% python3 -q
>>> import numpy as np
>>> from numpy import linalg as LA
>>> np.set_printoptions(precision=3, suppress=True, linewidth=200, floatmode="fixed")
>>> M = np.array([[5, -2, -1, -4, 4, -5, 2, 0],
...     [3, -2, -3, -2, 4, -1, 3, 3],
...     [-4, -1, 0, 1, 5, 2, 3, -3],
...     [1, -1, 1, -5, 2, -4, 0, -3],
...     [20, -12, -16, -14, 24, -10, 17, 15]])
>>> def softmax(z):
...     e = np.exp(z - z.max(axis=-1, keepdims=True))
...     return e / e.sum(axis=-1, keepdims=True)
... 
>>> print(np.round(softmax(M[3] + 3), 3) + 0)
[0.191 0.026 0.191 0.000 0.518 0.001 0.070 0.003]
>>> print(np.round(softmax(M[3]), 3) + 0)
[0.191 0.026 0.191 0.000 0.518 0.001 0.070 0.003]
>>> S = M @ M.T / np.sqrt(8)
>>> print(np.round(softmax(S), 3) + 0)
[[0.000 0.000 0.000 0.000 1.000]
 [0.000 0.000 0.000 0.000 1.000]
 [0.000 0.000 1.000 0.000 0.000]
 [0.000 0.000 0.000 0.000 1.000]
 [0.000 0.000 0.000 0.000 1.000]]
>>> x0 = np.array([0, 1, 2, 0, 2, 2, 3, 2])
>>> h = np.maximum(M @ x0, 0)
>>> print(np.maximum(M @ (3 * x0), 0))
[  0  39  48   0 195]
>>> print(np.maximum(M @ x0, 0) - np.maximum(-M @ x0, 0))
[ 0 13 16 -9 65]
>>> print(M * (h > 1e-9)[:, None])
[[  0   0   0   0   0   0   0   0]
 [  3  -2  -3  -2   4  -1   3   3]
 [ -4  -1   0   1   5   2   3  -3]
 [  0   0   0   0   0   0   0   0]
 [ 20 -12 -16 -14  24 -10  17  15]]
>>> print(np.tanh(M @ x0))
[ 0.000  1.000  1.000 -1.000  1.000]
>>> print(np.flatnonzero(h > 1e-9))
[1 2 4]
